$ python -q
>>> import numpy as np
>>> np.set_printoptions(suppress=True, linewidth=140)
>>> def rd(a):
...     return np.round(a, 3) + 0
... 
>>> data = np.loadtxt("mat.csv", delimiter=",")
>>> print(rd(data))
[[0.333 0.    0.333 0.333 0.    0.    0.    0.    0.   ]
 [0.2   0.4   0.    0.    0.    0.    0.2   0.2   0.   ]
 [0.    0.    0.5   0.    0.    0.    0.    0.5   0.   ]
 [0.    0.    0.    0.333 0.    0.333 0.333 0.    0.   ]
 [0.    0.25  0.    0.    0.5   0.25  0.    0.    0.   ]
 [0.    0.25  0.25  0.    0.25  0.25  0.    0.    0.   ]
 [0.    0.25  0.25  0.25  0.    0.    0.25  0.    0.   ]
 [0.    0.    0.25  0.    0.    0.    0.25  0.25  0.25 ]
 [0.333 0.    0.    0.    0.    0.    0.    0.333 0.333]]
>>> vec = np.array([1, 2, 0, 0, -2, 0, 0, -1, -2])
>>> y = data @ vec
>>> beta, lr = np.zeros(9), 1 / np.linalg.norm(data, 2) ** 2
>>> for i in range(40):
...     beta -= lr * data.T @ (data @ beta - y)
...     if i % 10 == 0: print(i, round(np.linalg.norm(data @ beta - y), 3))
... 
0 1.219
10 0.298
20 0.173
30 0.128
>>> print(rd(np.linalg.cond(data)))
14.711
>>> f = np.array([0, -1])
>>> print(rd(np.cross(data[8, :3], data[6, :3])))
[ 0.    -0.083  0.083]
>>> Y = np.linalg.inv(data)
>>> print(rd(np.linalg.det(data) * np.linalg.det(Y)))
1.0
>>> print(rd(np.linalg.cond(data)))
14.711
>>> print(rd(np.linalg.slogdet(data)[0]))
1.0
>>> print(rd(np.linalg.inv(Y)))
[[0.333 0.    0.333 0.333 0.    0.    0.    0.    0.   ]
 [0.2   0.4   0.    0.    0.    0.    0.2   0.2   0.   ]
 [0.    0.    0.5   0.    0.    0.    0.    0.5   0.   ]
 [0.    0.    0.    0.333 0.    0.333 0.333 0.    0.   ]
 [0.    0.25  0.    0.    0.5   0.25  0.    0.    0.   ]
 [0.    0.25  0.25  0.    0.25  0.25  0.    0.    0.   ]
 [0.    0.25  0.25  0.25  0.    0.    0.25  0.    0.   ]
 [0.    0.    0.25  0.    0.    0.    0.25  0.25  0.25 ]
 [0.333 0.    0.    0.    0.    0.    0.    0.333 0.333]]
>>> print(rd(data @ Y))
[[1. 0. 0. 0. 0. 0. 0. 0. 0.]
 [0. 1. 0. 0. 0. 0. 0. 0. 0.]
 [0. 0. 1. 0. 0. 0. 0. 0. 0.]
 [0. 0. 0. 1. 0. 0. 0. 0. 0.]
 [0. 0. 0. 0. 1. 0. 0. 0. 0.]
 [0. 0. 0. 0. 0. 1. 0. 0. 0.]
 [0. 0. 0. 0. 0. 0. 1. 0. 0.]
 [0. 0. 0. 0. 0. 0. 0. 1. 0.]
 [0. 0. 0. 0. 0. 0. 0. 0. 1.]]
>>> vec = np.array([3, 1, 2, 1, 3, 2, 3, 2, 3])
>>> y = data @ vec
>>> print(rd(y))
[2.    2.    2.    2.    2.25  2.    1.75  2.5   2.667]
>>> print(rd(np.linalg.solve(data, data[:, 7])))
[0. 0. 0. 0. 0. 0. 0. 1. 0.]
>>> print(rd(np.linalg.solve(data.T, data[7])))
[0. 0. 0. 0. 0. 0. 0. 1. 0.]
>>> print(rd(np.linalg.solve(data, y + data[:, 3])))
[3. 1. 2. 2. 3. 2. 3. 2. 3.]
>>> F = np.loadtxt("case13.csv", delimiter=",")
>>> print(F)
[[ -1.  -1.  -2.  -1.   0.  -1.   0.   2.]
 [  1.   0.  -2.  -3.   1.   1.  -2.   4.]
 [ -1.  -2.  -1.  -3.   1.  -1.   0.   3.]
 [ -1.  -3.   1.  -3.   0.   0.  -2.   5.]
 [ -1.  -1.  -1.  -2.   1.  -1.  -3.   3.]
 [ -3.  -2.  -3.   0.  -1.   0.  -5.   4.]
 [ -3.  -4.  -5.   2.  -3.  -1.  -5.   4.]
 [ -2.  -2.  -4.   3.  -4.  -2.  -5.   6.]
 [ -4.  -1.  -4.   2.  -2.  -2.  -5.   5.]
 [ -4.   1.  -2.   4.  -3.  -3.  -4.   7.]
 [ -6.   3.  -1.   6.  -2.  -5.  -5.   9.]
 [ -5.   5.  -1.   6.  -2.  -6.  -7.   9.]
 [ -7.   5.   0.   8.  -1.  -7.  -9.   8.]
 [ -9.   5.   1.   7.  -3.  -6.  -7.   7.]
 [-10.   7.  -1.   5.  -3.  -4.  -8.   5.]
 [-10.   7.  -3.   5.  -4.  -2.  -8.   5.]
 [ -9.   8.  -2.   5.  -5.  -4.  -6.   5.]
 [-10.   8.  -3.   5.  -3.  -5.  -6.   6.]
 [-12.   6.  -4.   5.  -2.  -5.  -8.   8.]
 [-13.   7.  -2.   6.  -4.  -5.  -9.  10.]
 [-14.   9.  -1.   6.  -5.  -3. -10.  11.]
 [-16.  10.   1.   7.  -4.  -4. -11.  13.]
 [-16.  10.   1.   7.  -6.  -4. -10.  11.]
 [-14.  12.   0.   9.  -8.  -2. -11.  11.]
 [-15.  14.   0.  11.  -7.  -4.  -9.   9.]
 [-14.  15.   2.  10.  -8.  -4.  -8.  10.]
 [-15.  15.   4.  12.  -9.  -6.  -9.  11.]
 [-17.  14.   5.  11. -11.  -7.  -9.   9.]
 [-15.  16.   4.  13. -10.  -6.  -8.   7.]
 [-13.  16.   6.  15. -10.  -8.  -9.   5.]
 [-11.  15.   5.  15. -10.  -9.  -7.   4.]
 [ -9.  17.   4.  13. -12. -11.  -5.   4.]
 [-11.  17.   6.  15. -11. -10.  -6.   2.]
 [ -9.  17.   7.  14. -12. -10.  -4.   0.]
 [ -9.  16.   6.  12. -14.  -8.  -6.   1.]
 [ -7.  14.   4.  13. -14. -10.  -5.   3.]
 [ -9.  16.   6.  13. -12. -10.  -6.   5.]]
>>> q, Rm = np.linalg.qr(F)
>>> print(rd(q.T @ q))
[[1. 0. 0. 0. 0. 0. 0. 0.]
 [0. 1. 0. 0. 0. 0. 0. 0.]
 [0. 0. 1. 0. 0. 0. 0. 0.]
 [0. 0. 0. 1. 0. 0. 0. 0.]
 [0. 0. 0. 0. 1. 0. 0. 0.]
 [0. 0. 0. 0. 0. 1. 0. 0.]
 [0. 0. 0. 0. 0. 0. 1. 0.]
 [0. 0. 0. 0. 0. 0. 0. 1.]]
>>> print(rd(abs(Rm[0, 0])), rd(np.linalg.norm(F[:, 0])))
61.579 61.579
>>> print(rd(np.abs(np.diag(Rm))))
[61.579 26.721 10.687 12.273 10.742  9.701  7.478 10.584]
>>> vec = np.array([4, 0, 0, 4, 0, 3, 0, 1])
>>> print(F @ np.eye(8)[7])
[ 2.  4.  3.  5.  3.  4.  4.  6.  5.  7.  9.  9.  8.  7.  5.  5.  5.  6.  8. 10. 11. 13. 11. 11.  9. 10. 11.  9.  7.  5.  4.  4.  2.  0.
  1.  3.  5.]
>>> print(np.linalg.norm(F @ vec) <= np.linalg.norm(F, 2) * np.linalg.norm(vec) + 1e-9)
True
>>> print(np.einsum("ij,j->i", F, vec))
[ -9.  -1. -16. -11. -12.  -8.  -3.   4.  -9.  -2.  -6.  -5.  -9. -19. -27. -21. -23. -29. -35. -33. -30. -35. -37. -15. -19. -18. -19.
 -36. -19. -11.  -7. -13. -12. -10. -11.  -3.  -9.]
>>> Y = F[0, 0] * F[1:] - np.outer(F[1:, 0], F[0])
>>> print(Y)
[[  0.   1.   4.   4.  -1.   0.   2.  -6.]
 [  0.   1.  -1.   2.  -1.   0.   0.  -1.]
 [  0.   2.  -3.   2.   0.  -1.   2.  -3.]
 [  0.   0.  -1.   1.  -1.   0.   3.  -1.]
 [  0.  -1.  -3.  -3.   1.  -3.   5.   2.]
 [  0.   1.  -1.  -5.   3.  -2.   5.   2.]
 [  0.   0.   0.  -5.   4.   0.   5.  -2.]
 [  0.  -3.  -4.  -6.   2.  -2.   5.   3.]
 [  0.  -5.  -6.  -8.   3.  -1.   4.   1.]
 [  0.  -9. -11. -12.   2.  -1.   5.   3.]
 [  0. -10.  -9. -11.   2.   1.   7.   1.]
 [  0. -12. -14. -15.   1.   0.   9.   6.]
 [  0. -14. -19. -16.   3.  -3.   7.  11.]
 [  0. -17. -19. -15.   3.  -6.   8.  15.]
 [  0. -17. -17. -15.   4.  -8.   8.  15.]
 [  0. -17. -16. -14.   5.  -5.   6.  13.]
 [  0. -18. -17. -15.   3.  -5.   6.  14.]
 [  0. -18. -20. -17.   2.  -7.   8.  16.]
 [  0. -20. -24. -19.   4.  -8.   9.  16.]
 [  0. -23. -27. -20.   5. -11.  10.  17.]
 [  0. -26. -33. -23.   4. -12.  11.  19.]
 [  0. -26. -33. -23.   6. -12.  10.  21.]
 [  0. -26. -28. -23.   8. -12.  11.  17.]
 [  0. -29. -30. -26.   7. -11.   9.  21.]
 [  0. -29. -30. -24.   8. -10.   8.  18.]
 [  0. -30. -34. -27.   9.  -9.   9.  19.]
 [  0. -31. -39. -28.  11. -10.   9.  25.]
 [  0. -31. -34. -28.  10.  -9.   8.  23.]
 [  0. -29. -32. -28.  10.  -5.   9.  21.]
 [  0. -26. -27. -26.  10.  -2.   7.  18.]
 [  0. -26. -22. -22.  12.   2.   5.  14.]
 [  0. -28. -28. -26.  11.  -1.   6.  20.]
 [  0. -26. -25. -23.  12.   1.   4.  18.]
 [  0. -25. -24. -21.  14.  -1.   6.  17.]
 [  0. -21. -18. -20.  14.   3.   5.  11.]
 [  0. -25. -24. -22.  12.   1.   6.  13.]]
>>> print(F[:, 0] / F[0, 0])
[ 1. -1.  1.  1.  1.  3.  3.  2.  4.  4.  6.  5.  7.  9. 10. 10.  9. 10. 12. 13. 14. 16. 16. 14. 15. 14. 15. 17. 15. 13. 11.  9. 11.  9.
  9.  7.  9.]
>>> print(rd(np.linalg.norm(Y) ** 2 / np.linalg.norm(Y, 2) ** 2))
1.026
>>> print(rd(np.linalg.norm(Y, 2)))
236.339
>>> print(Y[10] @ Y[21])
901.0
>>> vec = np.array([1, -2, 2, 1, -1, 2, 2, 1])
>>> y = F @ vec
>>> print(rd(np.linalg.solve(F.T @ F, F.T @ y)))
[ 1. -2.  2.  1. -1.  2.  2.  1.]
>>> print(y)
[ -4.  -5.  -2.   5.  -9. -10.  -8.  -7. -15. -10. -17. -26. -32. -26. -37. -36. -34. -40. -43. -39. -38. -40. -38. -36. -42. -36. -35.
 -36. -37. -37. -34. -38. -37. -31. -30. -27. -31.]
>>> print(rd(np.linalg.lstsq(F, y)[0]))
[ 1. -2.  2.  1. -1.  2.  2.  1.]
>>> rng = np.random.default_rng(385060)
>>> y = y + 0.05 * rng.normal(size=37)
>>> print(rd(y))
[ -3.983  -4.977  -2.083   5.028  -9.037  -9.964  -7.985  -7.025 -15.026 -10.013 -16.978 -26.052 -31.984 -25.973 -36.961 -36.037 -34.052
 -39.946 -42.852 -38.986 -38.024 -40.032 -37.982 -36.034 -41.989 -35.998 -34.963 -36.018 -36.996 -36.989 -33.975 -38.013 -37.003 -31.162
 -30.073 -26.948 -30.897]
>>> beta, *_ = np.linalg.lstsq(F, y)
>>> print(rd(beta))
[ 0.997 -2.001  1.997  1.004 -0.995  1.998  2.006  1.002]
>>> print(rd(np.linalg.norm(y - F @ beta)))
0.3
>>> W0 = np.loadtxt("out16.csv", delimiter=",")
>>> print(W0)
[[4. 2. 1. 0. 2.]
 [2. 7. 2. 0. 4.]
 [1. 2. 4. 0. 2.]
 [0. 0. 0. 3. 0.]
 [2. 4. 2. 0. 7.]]
>>> Y = W0 + rng.integers(-2, 3, (5, 1)) @ rng.integers(-2, 3, (1, 5))
>>> print(Y)
[[ 0.  0.  1.  0. -2.]
 [ 6.  9.  2.  0.  8.]
 [-3.  0.  4.  0. -2.]
 [ 4.  2.  0.  3.  4.]
 [ 2.  4.  2.  0.  7.]]
>>> print(np.abs(Y - W0).sum(axis=1))
[10. 10. 10. 10.  0.]
>>> gram = W0.T @ W0
>>> print((W0 @ W0.T).shape)
(5, 5)
>>> print(gram)
[[25. 32. 16.  0. 32.]
 [32. 73. 32.  0. 64.]
 [16. 32. 25.  0. 32.]
 [ 0.  0.  0.  9.  0.]
 [32. 64. 32.  0. 73.]]
>>> print(np.allclose(gram, gram.T))
True
>>> print(np.diag(gram))
[25. 73. 25.  9. 73.]
>>> print(rd(np.linalg.det(W0)))
1053.0
>>> print((W0 != 0).astype(int))
[[1 1 1 0 1]
 [1 1 1 0 1]
 [1 1 1 0 1]
 [0 0 0 1 0]
 [1 1 1 0 1]]
>>> print((np.linalg.matrix_power((W0 != 0) + (W0.T != 0) + np.eye(5), 5) > 0).astype(int))
[[1 1 1 0 1]
 [1 1 1 0 1]
 [1 1 1 0 1]
 [0 0 0 1 0]
 [1 1 1 0 1]]
>>> print(W0 @ W0)
[[25. 32. 16.  0. 32.]
 [32. 73. 32.  0. 64.]
 [16. 32. 25.  0. 32.]
 [ 0.  0.  0.  9.  0.]
 [32. 64. 32.  0. 73.]]
>>> vec = np.ones(5)
>>> for _ in range(5):
...     vec = W0 @ vec
...     vec /= np.linalg.norm(vec)
...     print(round(vec @ W0 @ vec, 3))
... 
12.797
12.989
12.999
13.0
13.0
>>> print(rd(np.linalg.eigvalsh(W0)[-1]))
13.0
>>> X = np.loadtxt("w.csv", delimiter=",")
>>> print(X)
[[ 0.8 -0.5 -0.1 -1.1  0.8 -0.3  0.9  1.1 -0.2 -0.4 -0.1  0.2  0.1  0.5  0.4]
 [-0.2  1.   1.3  0.9 -1.5  0.2  0.6 -1.3  1.2  1.3  0.2  0.1 -0.9 -0.2  0.3]
 [ 0.7 -0.1 -0.4 -0.5  2.3 -0.4  0.4  0.4  0.5  0.6  0.6  0.2 -1.   0.3  0.7]
 [ 1.1 -0.7 -0.5 -0.1  0.7  1.1  1.4 -1.2 -0.1  1.1  0.8 -1.  -0.4  0.1 -1. ]
 [ 0.7  1.   0.5  0.9 -0.9 -0.1 -1.7  1.4 -1.   1.1 -0.3  1.  -0.4  0.3  0.2]
 [-0.6  2.1  0.8  0.3  1.4  0.4 -0.1 -1.1 -1.3  0.2 -0.2 -0.5 -1.2 -1.3  1.2]]
>>> X[:, 15]
Traceback (most recent call last):
  File "<python-input-70>", line 1, in <module>
    X[:, 15]
    ~^^^^^^^
IndexError: index 15 is out of bounds for axis 1 with size 15
>>> print(np.count_nonzero(X))
90
>>> print(X.shape)
(6, 15)
>>> print(rd(X - X[0]))
[[ 0.   0.   0.   0.   0.   0.   0.   0.   0.   0.   0.   0.   0.   0.   0. ]
 [-1.   1.5  1.4  2.  -2.3  0.5 -0.3 -2.4  1.4  1.7  0.3 -0.1 -1.  -0.7 -0.1]
 [-0.1  0.4 -0.3  0.6  1.5 -0.1 -0.5 -0.7  0.7  1.   0.7  0.  -1.1 -0.2  0.3]
 [ 0.3 -0.2 -0.4  1.  -0.1  1.4  0.5 -2.3  0.1  1.5  0.9 -1.2 -0.5 -0.4 -1.4]
 [-0.1  1.5  0.6  2.  -1.7  0.2 -2.6  0.3 -0.8  1.5 -0.2  0.8 -0.5 -0.2 -0.2]
 [-1.4  2.6  0.9  1.4  0.6  0.7 -1.  -2.2 -1.1  0.6 -0.1 -0.7 -1.3 -1.8  0.8]]
>>> print(rd(X.sum(axis=1)))
[2.1 3.  4.3 1.3 2.7 0.1]
>>> print(rd(np.linalg.svd(X, compute_uv=False)))
[4.505 4.167 3.693 2.747 2.14  1.303]
>>> X[6]
Traceback (most recent call last):
  File "<python-input-76>", line 1, in <module>
    X[6]
    ~^^^
IndexError: index 6 is out of bounds for axis 0 with size 6
